$ python -q
>>> import numpy as np
>>> np.set_printoptions(precision=4, suppress=True, linewidth=140)
>>> def rnd(a):
...     return np.round(a, 4) + 0
... 
>>> feats = np.array([[-0.1, 0.6, -0.9, 0.5, 0.1, -1.2, -0.9],
...     [-0.9, 0.2, -0.1, 0.3, 0.5, 0.9, -1.0],
...     [-0.5, -0.5, -0.8, -0.4, 0.2, 1.1, -0.5],
...     [-2.5, 1.0, 1.1, 0.0, -1.1, -0.4, 0.3],
...     [0.0, -0.6, 0.9, 1.8, 0.9, -2.0, 0.5]])
>>> rng = np.random.default_rng(7752)
>>> feats[1] = feats[0] + 0.02 * rng.normal(size=7)
>>> print(rnd(feats))
[[-0.1     0.6    -0.9     0.5     0.1    -1.2    -0.9   ]
 [-0.1059  0.5985 -0.9156  0.4835  0.1174 -1.191  -0.9236]
 [-0.5    -0.5    -0.8    -0.4     0.2     1.1    -0.5   ]
 [-2.5     1.      1.1     0.     -1.1    -0.4     0.3   ]
 [ 0.     -0.6     0.9     1.8     0.9    -2.      0.5   ]]
>>> print(np.argsort(-np.linalg.norm(feats, axis=0).round(6), kind="stable")[:3])
[5 0 2]
>>> print(np.linalg.cond(feats) > 100)
True
>>> print(rnd(np.linalg.norm(feats, 2) / np.linalg.norm(feats)))
0.6472
>>> print([round(float(x), 4) for x in np.linalg.svd(feats, compute_uv=False)[:3]])
[3.5218, 3.1456, 2.4523]
>>> print(np.linalg.matrix_rank(feats, rtol=0.1))
4
>>> Uu, sv, Vh = np.linalg.svd(feats)
>>> print(rnd(sv))
[3.5218 3.1456 2.4523 1.1381 0.0144]
>>> Y = Uu[:, :4] @ np.diag(sv[:4]) @ Vh[:4]
>>> print(rnd(np.linalg.norm(feats - Y) / np.linalg.norm(feats)))
0.0026
>>> print(np.linalg.matrix_rank(Y))
4
>>> print(np.linalg.matrix_rank(feats, rtol=0.05))
4
>>> X = np.load("m.npy")
>>> print(X)
[[ 0 -2  0  2 -1]
 [ 2  0  0  4 -3]
 [ 0  0  0  0  0]
 [ 0  0  0  0  0]
 [ 2 -1 -1  1  0]
 [ 4 -1 -1  5 -3]
 [ 0  0  0  0  0]
 [ 2 -1 -2  0  1]
 [ 0  0  0  0  0]
 [ 2  1 -2 -2  2]
 [ 3 -2 -4  2  2]
 [ 2 -1 -1  1  0]
 [ 1 -1 -2  2  1]
 [ 4  1 -1  3 -2]
 [ 0  0  0  0  0]
 [ 3 -2 -3  3  1]
 [ 2  0  0  4 -3]
 [ 3  0 -4  0  3]
 [ 0  0  0  0  0]
 [ 0  0  0  0  0]
 [ 1 -1 -2  2  1]
 [ 0  0  0  0  0]
 [ 2 -1 -1  1  0]
 [ 2 -1 -1  1  0]
 [ 1 -1 -2  2  1]
 [ 6  2 -3  1  0]]
>>> cen = X - X.mean(axis=0)
>>> Uu, sv, Vh = np.linalg.svd(cen, full_matrices=False)
>>> print(rnd(np.abs(Vh[-1])))
[0.2702 0.059  0.6773 0.2927 0.6157]
>>> print(rnd(cen.mean(axis=0)))
[0. 0. 0. 0. 0.]
>>> print(np.abs(Vh[0]).argmax())
3
>>> print(np.searchsorted(np.cumsum(sv ** 2) / (sv ** 2).sum(), 0.9) + 1)
3
>>> O, R = np.linalg.qr(X)
>>> print(rnd(abs(R[0, 0])), rnd(np.linalg.norm(X[:, 0])))
11.4018 11.4018
>>> print(O.shape, R.shape)
(26, 5) (5, 5)
>>> print(rnd(np.abs(np.diag(R))))
[11.4018  5.1058  4.5569  5.1927  0.8285]
>>> print(rnd(O @ R))
[[ 0. -2.  0.  2. -1.]
 [ 2.  0.  0.  4. -3.]
 [ 0.  0.  0.  0.  0.]
 [ 0.  0.  0.  0.  0.]
 [ 2. -1. -1.  1.  0.]
 [ 4. -1. -1.  5. -3.]
 [ 0.  0.  0.  0.  0.]
 [ 2. -1. -2.  0.  1.]
 [ 0.  0.  0.  0.  0.]
 [ 2.  1. -2. -2.  2.]
 [ 3. -2. -4.  2.  2.]
 [ 2. -1. -1.  1.  0.]
 [ 1. -1. -2.  2.  1.]
 [ 4.  1. -1.  3. -2.]
 [ 0.  0.  0.  0.  0.]
 [ 3. -2. -3.  3.  1.]
 [ 2.  0.  0.  4. -3.]
 [ 3.  0. -4.  0.  3.]
 [ 0.  0.  0.  0.  0.]
 [ 0.  0.  0.  0.  0.]
 [ 1. -1. -2.  2.  1.]
 [ 0.  0.  0.  0.  0.]
 [ 2. -1. -1.  1.  0.]
 [ 2. -1. -1.  1.  0.]
 [ 1. -1. -2.  2.  1.]
 [ 6.  2. -3.  1.  0.]]
>>> print(rnd(O.T @ O))
[[1. 0. 0. 0. 0.]
 [0. 1. 0. 0. 0.]
 [0. 0. 1. 0. 0.]
 [0. 0. 0. 1. 0.]
 [0. 0. 0. 0. 1.]]
>>> print(np.allclose(R.T @ R, X.T @ X))
True
>>> arr = np.load("mat.npy")
>>> print(arr)
[[1 0 3 0 0]
 [0 0 0 0 0]
 [0 0 0 0 3]
 [0 0 0 0 3]
 [0 0 1 2 0]
 [0 3 0 0 2]
 [2 0 0 0 0]]
>>> O, R = np.linalg.qr(arr)
>>> print(rnd(np.abs(np.diag(R))))
[2.2361 3.     2.8636 1.8741 4.2426]
>>> print(rnd(O.T @ O))
[[1. 0. 0. 0. 0.]
 [0. 1. 0. 0. 0.]
 [0. 0. 1. 0. 0.]
 [0. 0. 0. 1. 0.]
 [0. 0. 0. 0. 1.]]
>>> print(rnd(abs(R[0, 0])), rnd(np.linalg.norm(arr[:, 0])))
2.2361 2.2361
>>> print(rnd(R))
[[-2.2361  0.     -1.3416  0.      0.    ]
 [ 0.     -3.      0.      0.     -2.    ]
 [ 0.      0.     -2.8636 -0.6984  0.    ]
 [ 0.      0.      0.     -1.8741  0.    ]
 [ 0.      0.      0.      0.      4.2426]]
>>> print(O.shape, R.shape)
(7, 5) (5, 5)
